% python3 -q
>>> import numpy as np
>>> np.set_printoptions(suppress=True, linewidth=200)
>>> F = np.load("a.npy")
>>> F
array([[ 0.068,  0.415, -0.121,  0.054,  0.203,  0.009,  0.338,  0.289,  0.073,  0.205],
       [-1.372, -2.166,  2.085,  1.127, -1.799,  0.262,  2.428,  0.654,  1.93 ,  0.043],
       [-2.464, -2.832,  2.327,  0.503, -2.712,  0.091,  3.078,  1.104,  2.357, -0.33 ],
       [ 1.953,  4.119, -2.701, -1.625,  3.984,  0.105, -3.784, -0.821, -2.478, -0.142],
       [ 2.873,  4.513, -2.526, -1.68 ,  4.393,  0.121, -4.45 , -1.272, -2.891, -0.327],
       [ 2.544,  3.509, -2.166, -1.031,  3.502,  0.286, -3.138, -0.764, -2.192,  0.247],
       [ 0.304,  0.243,  0.019,  0.105,  0.374,  0.099, -0.174, -0.223, -0.363, -0.211],
       [ 0.881, -0.147,  0.544,  0.367, -0.341, -0.344,  0.092, -0.407, -0.344, -0.272],
       [ 0.229, -0.057,  0.362, -0.131,  0.014,  0.407, -0.124, -0.103, -0.09 ,  0.259],
       [-0.687, -0.996,  1.463,  0.757, -1.821,  0.16 ,  1.658, -0.171,  1.208,  0.36 ],
       [-0.742, -1.454,  1.224,  0.479, -2.249, -0.24 ,  2.156,  0.54 ,  1.252, -0.537],
       [-3.914, -4.799,  4.289,  1.922, -4.904, -0.22 ,  4.452,  2.112,  3.207,  0.312],
       [ 0.29 ,  0.885, -1.081, -0.498,  1.178,  0.392, -0.924, -0.3  , -0.674,  0.591],
       [ 3.228,  4.376, -3.684, -1.231,  5.043, -0.404, -4.779, -1.503, -3.79 ,  0.017],
       [ 2.644,  4.445, -2.729, -1.012,  4.247, -0.487, -4.026, -1.301, -2.881,  0.317],
       [ 1.346,  1.978, -0.851, -0.458,  1.446,  0.037, -2.025, -0.943, -1.535, -0.358],
       [ 1.801,  2.4  , -1.547, -0.989,  2.645, -0.048, -2.779, -0.782, -1.977,  0.157],
       [-2.057, -3.72 ,  2.015,  1.382, -3.307, -0.182,  3.455,  1.467,  1.804, -0.468],
       [-1.868, -2.496,  1.686,  0.933, -2.823, -0.065,  2.708,  0.492,  1.736, -0.038],
       [-1.829, -2.433,  1.314,  0.427, -2.268, -0.376,  2.407,  0.944,  1.446, -0.346],
       [ 0.602,  0.979, -0.318, -0.406,  0.808, -0.368, -0.639, -0.513, -0.802, -0.418],
       [-2.248, -3.851,  2.12 ,  1.051, -4.081, -0.198,  3.22 ,  1.118,  2.232, -0.448],
       [-2.17 , -4.239,  2.573,  1.161, -3.67 ,  0.109,  3.945,  0.91 ,  2.547,  0.053],
       [ 0.439,  0.598, -0.558, -0.253, -0.165,  0.149, -0.458, -0.179, -0.148, -0.067],
       [-2.191, -3.653,  2.416,  1.468, -4.199, -0.101,  3.804,  1.702,  2.702,  0.322],
       [-1.868, -3.132,  1.952,  1.221, -3.079, -0.602,  3.098,  0.812,  1.974,  0.041],
       [-3.665, -4.903,  2.986,  1.651, -4.829,  0.267,  5.411,  1.45 ,  3.303, -0.087],
       [ 1.385,  2.33 , -1.084, -0.241,  2.602, -0.328, -2.308, -0.612, -1.199, -0.028],
       [-0.023,  0.215, -0.325,  0.05 ,  0.387, -0.165, -0.295,  0.403, -0.062, -0.15 ],
       [ 0.003,  0.167, -0.366,  0.005, -0.073, -0.114, -0.434, -0.007, -0.062, -0.313],
       [-0.303, -1.37 ,  1.45 ,  0.18 , -1.142, -0.31 ,  1.399,  0.515,  0.752, -0.219],
       [-1.664, -1.891,  1.645,  0.964, -2.144,  0.407,  1.813,  0.569,  1.138, -0.518],
       [-0.332, -0.792,  0.613,  0.016, -0.96 , -0.084,  1.098,  0.316,  1.032, -0.03 ],
       [ 0.312,  0.923, -0.406,  0.187,  0.514, -0.104, -0.419, -0.299, -0.41 ,  0.217],
       [-3.521, -5.116,  3.807,  1.73 , -5.474,  0.717,  5.417,  1.836,  2.921,  0.013],
       [ 1.721,  2.365, -1.737, -0.481,  2.651, -0.253, -2.392, -1.777, -1.9  ,  0.252],
       [ 1.842,  2.839, -1.961, -1.078,  2.577,  0.234, -2.311, -1.518, -1.835, -0.557],
       [-1.689, -2.339,  1.471,  0.79 , -2.184, -0.341,  2.548,  1.025,  2.149, -0.071]])
>>> left, sigma, Vt = np.linalg.svd(F)
>>> sigma.round(3)
array([37.265,  2.486,  2.158,  1.956,  1.872,  1.696,  1.549,  1.43 ,  1.263,  0.989])
>>> other = left[:, :1] @ np.diag(sigma[:1]) @ Vt[:1]
>>> np.round(np.linalg.norm(F - other) / np.linalg.norm(F), 3)
np.float64(0.141)
>>> np.linalg.matrix_rank(other)
np.int64(1)
>>> np.round(np.linalg.norm(F - other, 2), 3), round(sigma[1], 3)
(np.float64(2.486), np.float64(2.486))
>>> np.linalg.matrix_rank(F, rtol=0.05)
np.int64(5)
>>> round(float(np.abs(F - other).max()), 3)
0.917
>>> feats = np.loadtxt("dump.csv", delimiter=",")
>>> feats
array([[-1.,  1.,  2., -1.,  0.,  2.,  2., -2.,  2.,  1., -1.],
       [ 3., -3., -6.,  3.,  0., -6., -6.,  6., -6., -3.,  3.],
       [ 1., -1., -2.,  1.,  0., -2., -2.,  2., -2., -1.,  1.],
       [ 1., -1., -2.,  1.,  0., -2., -2.,  2., -2., -1.,  1.],
       [ 0.,  0.,  0.,  0.,  0.,  0.,  0.,  0.,  0.,  0.,  0.],
       [-1.,  1.,  2., -1.,  0.,  2.,  2., -2.,  2.,  1., -1.],
       [ 2., -2., -4.,  2.,  0., -4., -4.,  4., -4., -2.,  2.],
       [-1.,  1.,  2., -1.,  0.,  2.,  2., -2.,  2.,  1., -1.]])
>>> left, sigma, Vt = np.linalg.svd(feats)
>>> evecs = Vt[:(sigma > 1e-8).sum()]
>>> rng = np.random.default_rng(71275)
>>> x0 = feats[6] + -1 * feats[7] + rng.integers(2) * np.eye(11)[8]
>>> x0
array([ 3., -3., -6.,  3.,  0., -6., -6.,  6., -6., -3.,  3.])
>>> np.round(evecs.T @ evecs, 3)
array([[ 0.04, -0.04, -0.08,  0.04,  0.  , -0.08, -0.08,  0.08, -0.08, -0.04,  0.04],
       [-0.04,  0.04,  0.08, -0.04,  0.  ,  0.08,  0.08, -0.08,  0.08,  0.04, -0.04],
       [-0.08,  0.08,  0.16, -0.08,  0.  ,  0.16,  0.16, -0.16,  0.16,  0.08, -0.08],
       [ 0.04, -0.04, -0.08,  0.04,  0.  , -0.08, -0.08,  0.08, -0.08, -0.04,  0.04],
       [ 0.  ,  0.  ,  0.  ,  0.  ,  0.  ,  0.  ,  0.  ,  0.  ,  0.  ,  0.  ,  0.  ],
       [-0.08,  0.08,  0.16, -0.08,  0.  ,  0.16,  0.16, -0.16,  0.16,  0.08, -0.08],
       [-0.08,  0.08,  0.16, -0.08,  0.  ,  0.16,  0.16, -0.16,  0.16,  0.08, -0.08],
       [ 0.08, -0.08, -0.16,  0.08,  0.  , -0.16, -0.16,  0.16, -0.16, -0.08,  0.08],
       [-0.08,  0.08,  0.16, -0.08,  0.  ,  0.16,  0.16, -0.16,  0.16,  0.08, -0.08],
       [-0.04,  0.04,  0.08, -0.04,  0.  ,  0.08,  0.08, -0.08,  0.08,  0.04, -0.04],
       [ 0.04, -0.04, -0.08,  0.04,  0.  , -0.08, -0.08,  0.08, -0.08, -0.04,  0.04]])
>>> np.round(np.diag(evecs.T @ evecs), 3)
array([0.04, 0.04, 0.16, 0.04, 0.  , 0.16, 0.16, 0.16, 0.16, 0.04, 0.04])
>>> round(np.linalg.norm(x0 - evecs.T @ evecs @ x0), 3)
np.float64(0.0)
>>> np.round(feats @ np.linalg.pinv(feats) @ feats, 3)
array([[-1.,  1.,  2., -1.,  0.,  2.,  2., -2.,  2.,  1., -1.],
       [ 3., -3., -6.,  3.,  0., -6., -6.,  6., -6., -3.,  3.],
       [ 1., -1., -2.,  1.,  0., -2., -2.,  2., -2., -1.,  1.],
       [ 1., -1., -2.,  1.,  0., -2., -2.,  2., -2., -1.,  1.],
       [ 0.,  0.,  0.,  0.,  0.,  0.,  0.,  0.,  0.,  0.,  0.],
       [-1.,  1.,  2., -1.,  0.,  2.,  2., -2.,  2.,  1., -1.],
       [ 2., -2., -4.,  2.,  0., -4., -4.,  4., -4., -2.,  2.],
       [-1.,  1.,  2., -1.,  0.,  2.,  2., -2.,  2.,  1., -1.]])
>>> round(np.trace(np.linalg.pinv(feats) @ feats), 3)
np.float64(1.0)
>>> np.allclose(feats[:-1].T @ np.linalg.lstsq(feats[:-1].T, feats[-1])[0], feats[-1])
True
>>> np.diff(feats, axis=0)
array([[ 4., -4., -8.,  4.,  0., -8., -8.,  8., -8., -4.,  4.],
       [-2.,  2.,  4., -2.,  0.,  4.,  4., -4.,  4.,  2., -2.],
       [ 0.,  0.,  0.,  0.,  0.,  0.,  0.,  0.,  0.,  0.,  0.],
       [-1.,  1.,  2., -1.,  0.,  2.,  2., -2.,  2.,  1., -1.],
       [-1.,  1.,  2., -1.,  0.,  2.,  2., -2.,  2.,  1., -1.],
       [ 3., -3., -6.,  3.,  0., -6., -6.,  6., -6., -3.,  3.],
       [-3.,  3.,  6., -3.,  0.,  6.,  6., -6.,  6.,  3., -3.]])
>>> round(np.linalg.norm(feats), 3)
np.float64(21.213)
>>> np.count_nonzero(feats)
np.int64(70)
>>> feats - feats[0]
array([[ 0.,  0.,  0.,  0.,  0.,  0.,  0.,  0.,  0.,  0.,  0.],
       [ 4., -4., -8.,  4.,  0., -8., -8.,  8., -8., -4.,  4.],
       [ 2., -2., -4.,  2.,  0., -4., -4.,  4., -4., -2.,  2.],
       [ 2., -2., -4.,  2.,  0., -4., -4.,  4., -4., -2.,  2.],
       [ 1., -1., -2.,  1.,  0., -2., -2.,  2., -2., -1.,  1.],
       [ 0.,  0.,  0.,  0.,  0.,  0.,  0.,  0.,  0.,  0.,  0.],
       [ 3., -3., -6.,  3.,  0., -6., -6.,  6., -6., -3.,  3.],
       [ 0.,  0.,  0.,  0.,  0.,  0.,  0.,  0.,  0.,  0.,  0.]])
>>> other = feats[0, 0] * feats[1:] - np.outer(feats[1:, 0], feats[0])
>>> other
array([[ 0.,  0.,  0.,  0., -0.,  0.,  0.,  0.,  0.,  0.,  0.],
       [ 0.,  0.,  0.,  0., -0.,  0.,  0.,  0.,  0.,  0.,  0.],
       [ 0.,  0.,  0.,  0., -0.,  0.,  0.,  0.,  0.,  0.,  0.],
       [ 0., -0., -0.,  0., -0., -0., -0.,  0., -0., -0.,  0.],
       [ 0.,  0.,  0.,  0.,  0.,  0.,  0.,  0.,  0.,  0.,  0.],
       [ 0.,  0.,  0.,  0., -0.,  0.,  0.,  0.,  0.,  0.,  0.],
       [ 0.,  0.,  0.,  0.,  0.,  0.,  0.,  0.,  0.,  0.,  0.]])
>>> np.linalg.matrix_rank(other), np.linalg.matrix_rank(feats)
(np.int64(0), np.int64(1))
>>> np.flatnonzero(~other.round(6).any(axis=1))
array([0, 1, 2, 3, 4, 5, 6])
>>> feats[:, 0] / feats[0, 0]
array([ 1., -3., -1., -1., -0.,  1., -2.,  1.])
>>> mat = np.loadtxt("w.csv", delimiter=",")
>>> mat
array([[ 3.,  1.,  0., -1.,  3.,  3.,  2.,  1.,  3.],
       [-3., -2., -2.,  3., -1.,  0.,  3., -3.,  0.],
       [-1., -3.,  3.,  3., -3.,  2., -3.,  2., -1.],
       [ 3.,  1.,  1.,  3.,  1.,  2., -2.,  2., -3.],
       [-1.,  1.,  2.,  1.,  0., -2., -1.,  2.,  3.],
       [ 3., -1.,  1.,  0.,  1.,  1.,  3.,  0.,  0.],
       [-3.,  3., -3.,  1., -3.,  2.,  1.,  1.,  0.],
       [-1., -1., -2., -3., -3.,  1., -2., -2., -1.],
       [ 6.,  3.,  2., -4.,  4.,  3., -1.,  4.,  3.]])
>>> # rank 8
>>> np.abs(np.diag(np.linalg.qr(mat)[1])) > 1e-9
array([ True,  True,  True,  True,  True,  True,  True,  True, False])
>>> np.round(np.trace(np.linalg.pinv(mat) @ mat), 3)
np.float64(8.0)
>>> np.allclose(mat[:-1].T @ np.linalg.lstsq(mat[:-1].T, mat[-1])[0], mat[-1])
True
>>> np.linalg.cond(mat) > 100
np.True_
>>> np.argsort(-np.linalg.norm(mat, axis=0).round(6), kind="stable")[:3]
array([0, 3, 4])
>>> round(np.linalg.norm(mat, 2) / np.linalg.norm(mat), 3)
np.float64(0.682)
>>> (mat - mat.T) / 2
array([[ 0. ,  2. ,  0.5, -2. ,  2. ,  0. ,  2.5,  1. , -1.5],
       [-2. ,  0. ,  0.5,  1. , -1. ,  0.5,  0. , -1. , -1.5],
       [-0.5, -0.5,  0. ,  1. , -2.5,  0.5,  0. ,  2. , -1.5],
       [ 2. , -1. , -1. ,  0. ,  0. ,  1. , -1.5,  2.5,  0.5],
       [-2. ,  1. ,  2.5,  0. ,  0. , -1.5,  1. ,  2.5, -0.5],
       [ 0. , -0.5, -0.5, -1. ,  1.5,  0. ,  0.5, -0.5, -1.5],
       [-2.5,  0. ,  0. ,  1.5, -1. , -0.5,  0. ,  1.5,  0.5],
       [-1. ,  1. , -2. , -2.5, -2.5,  0.5, -1.5,  0. , -2.5],
       [ 1.5,  1.5,  1.5, -0.5,  0.5,  1.5, -0.5,  2.5,  0. ]])
>>> np.trace(mat)
np.float64(10.0)
>>> W0 = np.load("run13.npy")
>>> W0
array([[-1.,  1.,  0.,  0.,  0.,  0.,  0.,  0.,  0.,  0.,  0.],
       [ 0., -1.,  1.,  0.,  0.,  0.,  0.,  0.,  0.,  0.,  0.],
       [ 0.,  0., -1.,  1.,  0.,  0.,  0.,  0.,  0.,  0.,  0.],
       [ 0.,  0.,  0., -1.,  1.,  0.,  0.,  0.,  0.,  0.,  0.],
       [ 0.,  0.,  0.,  0., -1.,  1.,  0.,  0.,  0.,  0.,  0.],
       [ 0.,  0.,  0.,  0.,  0., -1.,  1.,  0.,  0.,  0.,  0.],
       [ 0.,  0.,  0.,  0.,  0.,  0., -1.,  1.,  0.,  0.,  0.],
       [ 0.,  0.,  0.,  0.,  0.,  0.,  0., -1.,  1.,  0.,  0.],
       [ 0.,  0.,  0.,  0.,  0.,  0.,  0.,  0., -1.,  1.,  0.],
       [ 0.,  0.,  0.,  0.,  0.,  0.,  0.,  0.,  0., -1.,  1.],
       [ 0.,  0.,  0.,  0.,  0.,  0.,  0.,  0.,  0.,  0., -1.]])
>>> other = W0 + rng.integers(-2, 3, (11, 10)) @ rng.integers(-2, 3, (10, 11))
>>> other
array([[ -1.,  -7.,  11.,   3.,   2.,   4.,   0.,   6.,   6.,   3., -10.],
       [ 10.,  -5.,   2.,  -1.,   0.,   0.,   0.,  -6.,   2.,   4.,  -4.],
       [  7.,   3.,  -4.,   4.,  13.,   8.,  -9.,   4., -12.,   0.,  12.],
       [  1.,   0.,  -2.,   3.,   3.,   1.,   1.,  -6.,   4.,  12.,   6.],
       [  0.,  -5.,  -4.,  -9.,   6.,   7.,  -9.,  11., -15., -18.,   2.],
       [ -5.,   5.,  -8.,  -2.,  -3.,   5.,  -3.,   9.,  -7.,   2.,   8.],
       [  5.,  -1.,   5.,   2.,   6.,   2.,   3.,   5.,  -1.,  -5.,   0.],
       [ -7.,   7.,  -6.,  -9.,  -1.,  12.,   1.,  15.,   1., -11.,   6.],
       [  6.,   7.,   3.,  -1., -11.,   1.,   0.,   6.,  -2.,   1.,  -2.],
       [  5.,   6.,   1.,   9.,   1.,   5.,  -4.,  -2.,  -1.,  -4.,   3.],
       [  4.,  -6.,   2.,   7.,  13.,  -3.,   1.,  -6.,  -5.,   1.,   3.]])
>>> np.linalg.matrix_rank(other - W0, tol=1e-8)
np.int64(10)
>>> np.round(np.linalg.svd(other - W0, compute_uv=False), 3) + 0
array([44.433, 32.147, 25.62 , 18.723, 16.484, 12.631,  9.949,  8.222,  3.447,  1.589,  0.   ])
